$ python -q
>>> import numpy as np
>>> np.set_printoptions(precision=3, suppress=True, linewidth=120)
>>> def rd(a):
...     return np.round(a, 3) + 0
... 
>>> E = np.loadtxt("out19.csv", delimiter=",")
>>> E
array([[ 0.4  , -0.1  ,  1.209, -0.9  , -0.6  ,  0.4  ],
       [ 0.   , -0.7  , -2.115,  1.7  , -0.8  , -0.7  ],
       [ 0.   , -0.3  ,  2.661,  0.8  ,  0.4  ,  0.9  ],
       [ 0.5  ,  0.4  ,  2.693, -0.7  ,  0.3  ,  0.9  ],
       [-0.1  ,  1.9  ,  1.788,  0.9  ,  0.   ,  0.6  ],
       [-0.5  , -0.9  ,  3.003, -0.7  ,  0.5  ,  1.   ],
       [ 0.2  , -1.4  ,  1.213, -1.7  ,  0.7  ,  0.4  ],
       [ 0.6  ,  0.8  ,  1.522, -0.1  , -0.5  ,  0.5  ],
       [ 0.2  , -2.   , -2.379,  0.2  , -0.4  , -0.8  ],
       [-1.8  ,  1.9  ,  1.179, -0.9  ,  0.8  ,  0.4  ],
       [ 0.   ,  0.   ,  1.791, -1.3  , -0.2  ,  0.6  ],
       [-0.7  , -0.9  ,  0.309, -2.3  , -0.4  ,  0.1  ],
       [ 0.4  , -0.2  , -1.211, -1.3  , -0.3  , -0.4  ],
       [ 1.2  ,  0.6  , -2.092,  1.4  , -2.4  , -0.7  ],
       [-0.1  ,  0.5  , -0.943, -0.3  ,  1.   , -0.3  ],
       [ 0.   , -1.5  , -3.318,  0.8  ,  1.   , -1.1  ],
       [-0.8  ,  0.3  , -1.849,  1.9  , -1.9  , -0.6  ],
       [-0.7  ,  0.   , -0.27 , -0.3  , -0.3  , -0.1  ],
       [-1.8  ,  1.9  ,  0.579, -0.1  ,  2.2  ,  0.2  ],
       [-0.2  ,  0.   , -1.5  , -1.2  ,  0.3  , -0.5  ],
       [ 0.4  ,  0.3  , -0.903, -1.2  , -0.2  , -0.3  ],
       [-0.6  , -0.2  ,  3.895, -0.9  , -0.2  ,  1.3  ],
       [ 1.4  ,  1.1  ,  0.271,  0.5  , -0.5  ,  0.1  ],
       [-0.4  , -0.1  , -5.398,  0.4  , -1.3  , -1.8  ],
       [-0.6  , -0.4  , -2.413, -1.1  , -1.1  , -0.8  ],
       [-0.4  ,  2.4  , -1.481, -0.7  ,  0.   , -0.5  ],
       [-1.6  , -0.4  ,  1.525, -1.   , -1.7  ,  0.5  ],
       [-0.3  , -0.4  , -3.859, -0.4  ,  0.   , -1.3  ],
       [ 1.3  , -0.1  ,  2.436, -2.6  ,  1.4  ,  0.8  ],
       [-1.2  ,  2.   ,  0.588,  0.5  ,  3.   ,  0.2  ],
       [-0.1  ,  0.9  , -2.996, -0.7  ,  0.   , -1.   ],
       [ 0.7  ,  1.   , -0.897,  0.6  ,  1.1  , -0.3  ],
       [-1.1  , -0.8  ,  2.163,  0.6  ,  1.7  ,  0.7  ],
       [-0.5  , -2.4  , -3.561,  0.8  ,  0.6  , -1.2  ],
       [ 0.3  , -0.8  , -5.37 ,  0.1  , -0.1  , -1.8  ],
       [-1.1  , -0.8  , -0.913,  0.4  ,  0.4  , -0.3  ],
       [ 0.6  , -0.6  ,  1.179, -0.4  ,  1.   ,  0.4  ],
       [ 0.2  , -0.6  , -4.805,  0.5  , -1.9  , -1.6  ],
       [ 0.5  , -0.7  ,  2.719,  0.3  ,  0.9  ,  0.9  ],
       [-0.1  , -1.1  , -1.486,  0.5  , -0.3  , -0.5  ],
       [ 0.6  ,  1.5  ,  2.117,  0.2  , -1.1  ,  0.7  ],
       [ 1.3  , -1.6  , -0.327, -0.5  ,  0.8  , -0.1  ],
       [ 0.4  , -1.4  , -1.52 , -0.6  ,  1.   , -0.5  ],
       [-0.9  , -1.3  ,  1.498,  0.4  ,  1.2  ,  0.5  ]])
>>> U, sig, VT = np.linalg.svd(E)
>>> np.argmax(sig[:-1] / (sig[1:] + 1e-6)) + 1
np.int64(5)
>>> rd(sig)
array([16.934,  7.405,  6.892,  6.089,  4.873,  0.047])
>>> A2 = U[:, :5] @ np.diag(sig[:5]) @ VT[:5]
>>> np.linalg.matrix_rank(A2)
np.int64(5)
>>> rd(np.linalg.norm(E - A2) / np.linalg.norm(E))
np.float64(0.002)
>>> rd(np.abs(E - A2).max())
np.float64(0.019)
>>> rd(np.linalg.norm(E[2], 1)), rd(np.linalg.norm(E[2], np.inf))
(np.float64(5.061), np.float64(2.661))
>>> rd(np.linalg.norm(E, 2))
np.float64(16.934)
>>> np.linalg.norm(E, axis=1).argmax()
np.int64(23)
>>> rd(np.linalg.norm(E[2] - E[35]))
np.float64(3.979)
>>> Ac = (E - E.mean(axis=0)) / E.std(axis=0)
>>> np.argwhere(np.abs(Ac) > 2)
array([[ 9,  0],
       [11,  3],
       [13,  4],
       [16,  3],
       [18,  0],
       [23,  2],
       [23,  5],
       [25,  1],
       [28,  3],
       [29,  4],
       [33,  1],
       [34,  2],
       [34,  5]])
>>> c = np.linalg.lstsq(np.delete(Ac, 1, axis=1), Ac[:, 1])[0]
>>> rd(1 - np.var(Ac[:, 1] - np.delete(Ac, 1, axis=1) @ c))
np.float64(0.103)
>>> rd(c)
array([ -0.126, -19.293,   0.037,  -0.055,  19.528])
